% python3 -q
>>> import numpy as np
>>> from numpy import linalg as LA
>>> np.set_printoptions(precision=2, suppress=True, linewidth=100, sign=" ")
>>> mat = np.load("out8.npy")
>>> mat.round(2) + 0
array([[-0.67,  0.03,  0.35,  0.26,  0.57,  0.19],
       [ 0.12, -0.6 ,  0.25, -0.43,  0.  ,  0.62],
       [-0.52,  0.42, -0.17, -0.25, -0.55,  0.4 ],
       [-0.07,  0.22, -0.16, -0.8 ,  0.46, -0.27],
       [-0.19, -0.11,  0.71, -0.21, -0.39, -0.5 ],
       [ 0.48,  0.64,  0.51, -0.01,  0.11,  0.31]])
>>> # keeps lengths
>>> vec = np.array([0, 1, 0, -1, -1, 0])
>>> h1 = np.maximum(mat @ vec, 0)
>>> mat * (h1 > 1e-9)[:, None]
array([[-0.  ,  0.  ,  0.  ,  0.  ,  0.  ,  0.  ],
       [ 0.  , -0.  ,  0.  , -0.  ,  0.  ,  0.  ],
       [-0.52,  0.42, -0.17, -0.25, -0.55,  0.4 ],
       [-0.07,  0.22, -0.16, -0.8 ,  0.46, -0.27],
       [-0.19, -0.11,  0.71, -0.21, -0.39, -0.5 ],
       [ 0.48,  0.64,  0.51, -0.01,  0.11,  0.31]])
>>> mat.T @ h1
array([-0.51,  0.92,  0.32, -0.86, -0.54,  0.26])
>>> K = np.load("run8.npy")
>>> K
array([[ -1,   3,   2,  -5,  -1,  -3],
       [  3,  -2,   1,  15,   2,  -2],
       [ -2,   3,  -1, -10,   2,   2],
       [  1,  -2,   2,   5,   2,  -3],
       [  3,   0,   1,  15,   0,   1]])
>>> # column 3 dominates
>>> np.diff(K, axis=0)
array([[  4,  -5,  -1,  20,   3,   1],
       [ -5,   5,  -2, -25,   0,   4],
       [  3,  -5,   3,  15,   0,  -5],
       [  2,   2,  -1,  10,  -2,   4]])
>>> K.sum(axis=0)
array([ 4,  2,  5, 20,  5, -5])
>>> np.unravel_index(np.abs(K).argmax(), K.shape)
(np.int64(1), np.int64(3))
>>> K[:, 6]
Traceback (most recent call last):
  File "<python-input-16>", line 1, in <module>
    K[:, 6]
    ~^^^^^^
IndexError: index 6 is out of bounds for axis 1 with size 6
>>> LA.matrix_rank(K)
np.int64(5)
>>> K.shape
(5, 6)
>>> Y = K / np.sqrt((K ** 2).mean(axis=1, keepdims=True))
>>> LA.matrix_rank(K - K.mean(axis=1, keepdims=True))
np.int64(5)
>>> Y[4]
array([ 0.48,  0.  ,  0.16,  2.39,  0.  ,  0.16])
>>> LA.matrix_rank(Y) == LA.matrix_rank(K)
np.True_
>>> t3 = np.stack([K, 5 * K, K[::-1]])
>>> LA.matrix_rank(t3.reshape(3, -1))
np.int64(2)
>>> t3.shape
(3, 5, 6)
>>> F = np.loadtxt("arr.csv", delimiter=",")
>>> F
array([[-1.,  3., -3.,  2.],
       [-1.,  3., -3.,  2.],
       [-2.,  6., -6.,  4.]])
>>> left, sigma, Vt = LA.svd(F)
>>> sigma.round(2) + 0
array([ 11.75,   0.  ,   0.  ])
>>> Y = left[:, :1] @ np.diag(sigma[:1]) @ Vt[:1]
>>> LA.matrix_rank(Y)
np.int64(1)
>>> round(np.abs(F - Y).max(), 2)
np.float64(0.0)
>>> LA.matrix_rank(F, rtol=0.05)
np.int64(1)
>>> Y
array([[-1.,  3., -3.,  2.],
       [-1.,  3., -3.,  2.],
       [-2.,  6., -6.,  4.]])
>>> left, sigma, Vt = LA.svd(F)
>>> vecs = Vt[:(sigma > 1e-8).sum()]
>>> rng = np.random.default_rng(84)
>>> vec = F[2] + 2 * F[1] + rng.integers(2) * np.eye(4)[1]
>>> vec
array([ -4.,  13., -12.,   8.])
>>> LA.matrix_rank(np.vstack([F, vec]))
np.int64(2)
>>> vecs.T @ vecs
array([[ 0.04, -0.13,  0.13, -0.09],
       [-0.13,  0.39, -0.39,  0.26],
       [ 0.13, -0.39,  0.39, -0.26],
       [-0.09,  0.26, -0.26,  0.17]])
>>> np.diag(vecs.T @ vecs)
array([ 0.04,  0.39,  0.39,  0.17])
>>> LA.lstsq(F[:-1].T, F[-1])[2]
np.int32(1)
>>> np.allclose(F[:-1].T @ LA.lstsq(F[:-1].T, F[-1])[0], F[-1])
True
>>> [round(float(x), 2) for x in LA.svd(F, compute_uv=False)[:3]]
[11.75, 0.0, 0.0]
>>> round(LA.norm(F, 2) / LA.norm(F), 2)
np.float64(1.0)
>>> LA.cond(F) > 100
np.True_
>>> t3 = np.stack([F, -1 * F, F[::-1]])
>>> (t3 @ F.T).shape
(3, 3, 3)
>>> LA.matrix_rank(t3)
array([ 1,  1,  1])
>>> t3.sum(axis=0)
array([[-2.,  6., -6.,  4.],
       [-1.,  3., -3.,  2.],
       [-1.,  3., -3.,  2.]])
>>> t3.shape
(3, 3, 4)
>>> J = np.array([[-4, 4, -3], [-5, 3, -4]])
>>> t = np.radians(30)
>>> R = np.eye(3)
>>> R[1, 1] = R[0, 0] = np.cos(t)
>>> R[1, 0], R[0, 1] = -np.sin(t), np.sin(t)
>>> R
array([[ 0.87,  0.5 ,  0.  ],
       [-0.5 ,  0.87,  0.  ],
       [ 0.  ,  0.  ,  1.  ]])
>>> Y = J @ R.T
>>> np.allclose(J @ J.T, Y @ Y.T)
True
>>> np.abs(Y - J).max(axis=0)
array([ 2.54,  2.1 ,  0.  ])
>>> round(float(LA.det(R)), 2)
1.0
>>> (LA.matrix_power((R != 0) + (R.T != 0) + np.eye(3), 3) > 0).astype(int)
array([[ 1,  1,  0],
       [ 1,  1,  0],
       [ 0,  0,  1]])
>>> np.sort(LA.eigvals(R).real)
array([ 0.87,  0.87,  1.  ])
>>> feats = np.load("m.npy")
>>> feats
array([[  0,  -1,   1],
       [ -1, -12,   0],
       [  1,   0,  18]])
>>> round(np.log10(LA.cond(feats)))
3
>>> LA.cond(feats) > 100
np.True_
>>> np.abs(LA.svd(feats)[2][-1])
array([ 1.  ,  0.08,  0.06])
>>> [round(float(x), 2) for x in LA.svd(feats, compute_uv=False)[:3]]
[18.06, 12.08, 0.03]
>>> ev, vecs = LA.eigvalsh(feats)
Traceback (most recent call last):
  File "<python-input-71>", line 1, in <module>
    ev, vecs = LA.eigvalsh(feats)
    ^^^^^^^^
ValueError: too many values to unpack (expected 2)
>>> ev, vecs = LA.eigh(feats)
>>> LA.svd(feats, compute_uv=False)
array([ 18.06,  12.08,   0.03])
>>> np.round(vecs.T @ feats @ vecs, 2) + 0
array([[-12.08,   0.  ,   0.  ],
       [  0.  ,   0.03,   0.  ],
       [  0.  ,   0.  ,  18.06]])
>>> u, r1 = feats[0], feats[2]
>>> u @ u
np.int64(2)
>>> p = (u @ r1) / (u @ u) * u
>>> round(float(LA.norm(u + r1) ** 2 + LA.norm(u - r1) ** 2), 2)
654.0
>>> (r1 - p) @ u
np.float64(0.0)
>>> LA.matrix_rank(np.outer(u, r1))
np.int64(1)
>>> p
array([ 0., -9.,  9.])
>>> Y = LA.inv(mat)
>>> (np.abs(Y) > 1e-9).astype(int)
array([[ 1,  1,  1,  1,  1,  1],
       [ 1,  1,  1,  1,  1,  1],
       [ 1,  1,  1,  1,  1,  1],
       [ 1,  1,  1,  1,  1,  1],
       [ 1,  1,  1,  1,  1,  1],
       [ 1,  1,  1,  1,  1,  1]])
>>> round(LA.slogdet(mat)[0], 2)
np.float64(-1.0)
>>> np.round(LA.det(mat) * Y, 2) + 0
array([[ 0.67, -0.12,  0.52,  0.07,  0.19, -0.48],
       [-0.03,  0.6 , -0.42, -0.22,  0.11, -0.64],
       [-0.35, -0.25,  0.17,  0.16, -0.71, -0.51],
       [-0.26,  0.43,  0.25,  0.8 ,  0.21,  0.01],
       [-0.57,  0.  ,  0.55, -0.46,  0.39, -0.11],
       [-0.19, -0.62, -0.4 ,  0.27,  0.5 , -0.31]])
>>> np.allclose(Y, mat.T)
True
>>> Y.round(2) + 0
array([[-0.67,  0.12, -0.52, -0.07, -0.19,  0.48],
       [ 0.03, -0.6 ,  0.42,  0.22, -0.11,  0.64],
       [ 0.35,  0.25, -0.17, -0.16,  0.71,  0.51],
       [ 0.26, -0.43, -0.25, -0.8 , -0.21, -0.01],
       [ 0.57,  0.  , -0.55,  0.46, -0.39,  0.11],
       [ 0.19,  0.62,  0.4 , -0.27, -0.5 ,  0.31]])
>>> np.round(mat @ Y, 2) + 0
array([[ 1.,  0.,  0.,  0.,  0.,  0.],
       [ 0.,  1.,  0.,  0.,  0.,  0.],
       [ 0.,  0.,  1.,  0.,  0.,  0.],
       [ 0.,  0.,  0.,  1.,  0.,  0.],
       [ 0.,  0.,  0.,  0.,  1.,  0.],
       [ 0.,  0.,  0.,  0.,  0.,  1.]])
